% ipython --no-banner

In [1]: import numpy as np

In [2]: from numpy import linalg as LA

In [3]: np.set_printoptions(precision=3, suppress=True, linewidth=120, legacy="1.25")

In [4]: def rnd(a):
   ...:     return np.round(a, 3) + 0
   ...: 

In [5]: A = np.array([[0, 2, 0, 4], [0, 0, -8, -2], [0, 0, 0, 0], [0, 0, 0, 0]])

In [6]: A
Out[6]: 
array([[ 0,  2,  0,  4],
       [ 0,  0, -8, -2],
       [ 0,  0,  0,  0],
       [ 0,  0,  0,  0]])

In [7]: # looks like rank 2

In [8]: proj = np.triu(np.array([[1, 0, 2, 2], [1, 2, 0, 0], [2, 2, 0, 2], [0, 2, 2, 0]]), 1) + np.eye(4)

In [9]: Y = proj @ A @ LA.inv(proj)

In [10]: proj @ A - A @ proj
Out[10]: 
array([[ 0.,  0.,  0.,  0.],
       [ 0.,  0.,  0., 16.],
       [ 0.,  0.,  0.,  0.],
       [ 0.,  0.,  0.,  0.]])

In [11]: np.trace(Y), np.trace(A)
Out[11]: (0.0, 0)

In [12]: LA.matrix_rank(Y)
Out[12]: 2

In [13]: rank = LA.matrix_rank(A)

In [14]: rank
Out[14]: 2

In [15]: ns = LA.svd(A)[2][rank:].T

In [16]: np.allclose(A @ ns, 0)
Out[16]: True

In [17]: ns.shape
Out[17]: (4, 2)

In [18]: rnd(ns @ ns.T)
Out[18]: 
array([[ 1.   ,  0.   ,  0.   ,  0.   ],
       [ 0.   ,  0.79 ,  0.099, -0.395],
       [ 0.   ,  0.099,  0.012, -0.049],
       [ 0.   , -0.395, -0.049,  0.198]])

In [19]: [int(LA.matrix_rank(A[:, :j + 1])) for j in range(4)]
Out[19]: [0, 1, 2, 2]

In [20]: rnd(A @ ns)
Out[20]: 
array([[0., 0.],
       [0., 0.],
       [0., 0.],
       [0., 0.]])

In [21]: [int(LA.matrix_rank(np.delete(A, i, axis=0))) for i in range(4)]
Out[21]: [1, 1, 2, 2]

In [22]: LA.matrix_rank(A - A[0, 0] * np.eye(4))
Out[22]: 2

In [23]: LA.matrix_power(A - np.diag(np.diag(A)), 4)
Out[23]: 
array([[0, 0, 0, 0],
       [0, 0, 0, 0],
       [0, 0, 0, 0],
       [0, 0, 0, 0]])

In [24]: [int(LA.matrix_rank(LA.matrix_power(A, p))) for p in range(1, 5)]
Out[24]: [2, 1, 0, 0]

In [25]: rnd(np.trace(LA.pinv(A) @ A))
Out[25]: 2.0

In [26]: np.allclose(A[:-1].T @ LA.lstsq(A[:-1].T, A[-1])[0], A[-1])
Out[26]: True

In [27]: T = np.stack([A, 4 * A, A[::-1]])

In [28]: T.sum(axis=0)
Out[28]: 
array([[  0,  10,   0,  20],
       [  0,   0, -40, -10],
       [  0,   0,  -8,  -2],
       [  0,   2,   0,   4]])

In [29]: rnd(LA.det(T))
Out[29]: array([0., 0., 0.])

In [30]: np.einsum("bij,cij->bc", T, T)
Out[30]: 
array([[  88,  352,    0],
       [ 352, 1408,    0],
       [   0,    0,   88]])

In [31]: T.shape
Out[31]: (3, 4, 4)

In [32]: rng = np.random.default_rng(941822)

In [33]: X = np.triu(rng.random((2, 2)) < 1.2, 1).astype(int)

In [34]: X = X + X.T

In [35]: X
Out[35]: 
array([[0, 1],
       [1, 0]])

In [36]: # symmetric, so the eigenvalues are real

In [37]: [round(float(LA.det(X[:i, :i])), 2) + 0 for i in range(1, 3)]
Out[37]: [0.0, -1.0]

In [38]: z = rng.permutation(2)

In [39]: Y = X[:, z] * rng.choice([-1, 1], 2)

In [40]: Y
Out[40]: 
array([[ 0, -1],
       [ 1,  0]])

In [41]: left, _, VT = LA.svd(X.T @ Y)

In [42]: left @ VT
Out[42]: 
array([[ 1.,  0.],
       [ 0., -1.]])

In [43]: rnd(LA.lstsq(X, Y)[0])
Out[43]: 
array([[ 1.,  0.],
       [ 0., -1.]])

In [44]: gram = X.T @ X

In [45]: rnd(LA.eigvalsh(gram)[::-1])
Out[45]: array([1., 1.])

In [46]: np.allclose(gram, gram.T)
Out[46]: True

In [47]: gram
Out[47]: 
array([[1, 0],
       [0, 1]])

In [48]: (X @ X.T).shape
Out[48]: (2, 2)

In [49]: np.diag(gram)
Out[49]: array([1, 1])
